% python3 -q
>>> import numpy as np
>>> np.set_printoptions(precision=3, suppress=True, linewidth=100, floatmode="fixed")
>>> E = np.abs(np.array([[2, 1, -2, 2], [-2, -2, 0, 2], [-2, -2, 1, 0], [2, -2, 0, 0]])) + np.eye(4)
>>> E = E / E.sum(axis=1, keepdims=True)
>>> E
array([[0.375, 0.125, 0.250, 0.250],
       [0.286, 0.429, 0.000, 0.286],
       [0.333, 0.333, 0.333, 0.000],
       [0.400, 0.400, 0.000, 0.200]])
>>> rng = np.random.default_rng(26288)
>>> idx = rng.permutation(4)
>>> out = E[:, idx] * rng.choice([-1, 1], 4)
>>> out
array([[0.375, 0.250, 0.250, 0.125],
       [0.286, 0.286, 0.000, 0.429],
       [0.333, 0.000, 0.333, 0.333],
       [0.400, 0.200, 0.000, 0.400]])
>>> U, _, Vh = np.linalg.svd(E.T @ out)
>>> np.round(np.linalg.lstsq(E, out)[0], 3) + 0
array([[1.000, 0.000, 0.000, 0.000],
       [0.000, 0.000, 0.000, 1.000],
       [0.000, 0.000, 1.000, 0.000],
       [0.000, 1.000, 0.000, 0.000]])
>>> vec = np.array([2, -1, 0, 0])
>>> y = out @ vec
>>> y
array([0.500, 0.286, 0.667, 0.600])
>>> np.round(np.linalg.solve(out.T, out[3]), 3) + 0
array([0.000, 0.000, 0.000, 1.000])
>>> np.round(np.linalg.solve(out, -2 * y), 3) + 0
array([-4.000,  2.000,  0.000,  0.000])
>>> np.round(np.linalg.solve(out, y + out[:, 0]), 3) + 0
array([ 3.000, -1.000,  0.000,  0.000])
>>> np.round(np.linalg.solve(out, y), 3) + 0
array([ 2.000, -1.000,  0.000,  0.000])
>>> out = np.array([[-3, -2, 1], [5, -1, 4], [4, -5, -2], [5, 2, -4]])
>>> np.vstack([E, out.T]).shape
(7, 4)
>>> np.einsum("ij->j", E)
array([1.394, 1.287, 0.583, 0.736])
>>> np.linalg.matrix_rank(E @ out)
np.int64(3)
>>> np.einsum("ik,kj->ij", E, out)
array([[ 1.750, -1.625, -0.625],
       [ 2.714, -0.429,  0.857],
       [ 2.000, -2.667,  1.000],
       [ 1.800, -0.800,  1.200]])
>>> vec = np.array([-1, 0, 0, 0])
>>> h = np.maximum(E @ vec, 0)
>>> E.T @ h
array([0.000, 0.000, 0.000, 0.000])
>>> np.maximum(E @ (3 * vec), 0)
array([0.000, 0.000, 0.000, 0.000])
>>> h
array([0.000, 0.000, 0.000, 0.000])
>>> np.flatnonzero(h > 1e-9)
array([], dtype=int64)
>>> ev, V = np.linalg.eig(E)
>>> np.sort(np.linalg.eigvals(np.linalg.inv(E)))
array([-6.810,  1.000,  3.524,  5.000])
>>> np.round(E @ V[:, 0] - ev[0] * V[:, 0], 3) + 0
array([0.000, 0.000, 0.000, 0.000])
>>> F = np.loadtxt("case10.csv", delimiter=",")
>>> F
array([[-2.000,  0.000, -3.000,  0.000,  0.000,  0.000,  0.000, -3.000, -3.000,  0.000],
       [ 0.000, -2.000,  0.000, -3.000, -3.000, -3.000, -3.000,  0.000,  0.000, -3.000],
       [-3.000,  0.000, -2.000,  0.000,  0.000,  0.000,  0.000, -3.000, -3.000,  0.000],
       [ 0.000, -3.000,  0.000, -2.000, -3.000, -3.000, -3.000,  0.000,  0.000, -3.000],
       [ 0.000, -3.000,  0.000, -3.000, -2.000, -3.000, -3.000,  0.000,  0.000, -3.000],
       [ 0.000, -3.000,  0.000, -3.000, -3.000, -2.000, -3.000,  0.000,  0.000, -3.000],
       [ 0.000, -3.000,  0.000, -3.000, -3.000, -3.000, -2.000,  0.000,  0.000, -3.000],
       [-3.000,  0.000, -3.000,  0.000,  0.000,  0.000,  0.000, -2.000, -3.000,  0.000],
       [-3.000,  0.000, -3.000,  0.000,  0.000,  0.000,  0.000, -3.000, -2.000,  0.000],
       [ 0.000, -3.000,  0.000, -3.000, -3.000, -3.000, -3.000,  0.000,  0.000, -2.000]])
>>> ev, V = np.linalg.eigh(F)
>>> np.linalg.eigvalsh(F @ F)
array([  1.000,   1.000,   1.000,   1.000,   1.000,   1.000,   1.000,   1.000, 121.000, 289.000])
>>> np.linalg.eigvalsh(F + 2 * np.eye(10))
array([-15.000,  -9.000,   3.000,   3.000,   3.000,   3.000,   3.000,   3.000,   3.000,   3.000])
>>> (ev > 1e-8).sum(), (ev < -1e-8).sum()
(np.int64(8), np.int64(2))
>>> ev
array([-17.000, -11.000,   1.000,   1.000,   1.000,   1.000,   1.000,   1.000,   1.000,   1.000])
>>> np.linalg.svd(F, compute_uv=False)
array([17.000, 11.000,  1.000,  1.000,  1.000,  1.000,  1.000,  1.000,  1.000,  1.000])
>>> np.unique(ev.round(6) + 0, return_counts=True)[1]
array([1, 1, 8])
>>> np.round(ev.sum(), 3), np.trace(F)
(np.float64(-20.0), np.float64(-20.0))
>>> np.round(V.T @ F @ V, 3) + 0
array([[-17.000,   0.000,   0.000,   0.000,   0.000,   0.000,   0.000,   0.000,   0.000,   0.000],
       [  0.000, -11.000,   0.000,   0.000,   0.000,   0.000,   0.000,   0.000,   0.000,   0.000],
       [  0.000,   0.000,   1.000,   0.000,   0.000,   0.000,   0.000,   0.000,   0.000,   0.000],
       [  0.000,   0.000,   0.000,   1.000,   0.000,   0.000,   0.000,   0.000,   0.000,   0.000],
       [  0.000,   0.000,   0.000,   0.000,   1.000,   0.000,   0.000,   0.000,   0.000,   0.000],
       [  0.000,   0.000,   0.000,   0.000,   0.000,   1.000,   0.000,   0.000,   0.000,   0.000],
       [  0.000,   0.000,   0.000,   0.000,   0.000,   0.000,   1.000,   0.000,   0.000,   0.000],
       [  0.000,   0.000,   0.000,   0.000,   0.000,   0.000,   0.000,   1.000,   0.000,   0.000],
       [  0.000,   0.000,   0.000,   0.000,   0.000,   0.000,   0.000,   0.000,   1.000,   0.000],
       [  0.000,   0.000,   0.000,   0.000,   0.000,   0.000,   0.000,   0.000,   0.000,   1.000]])
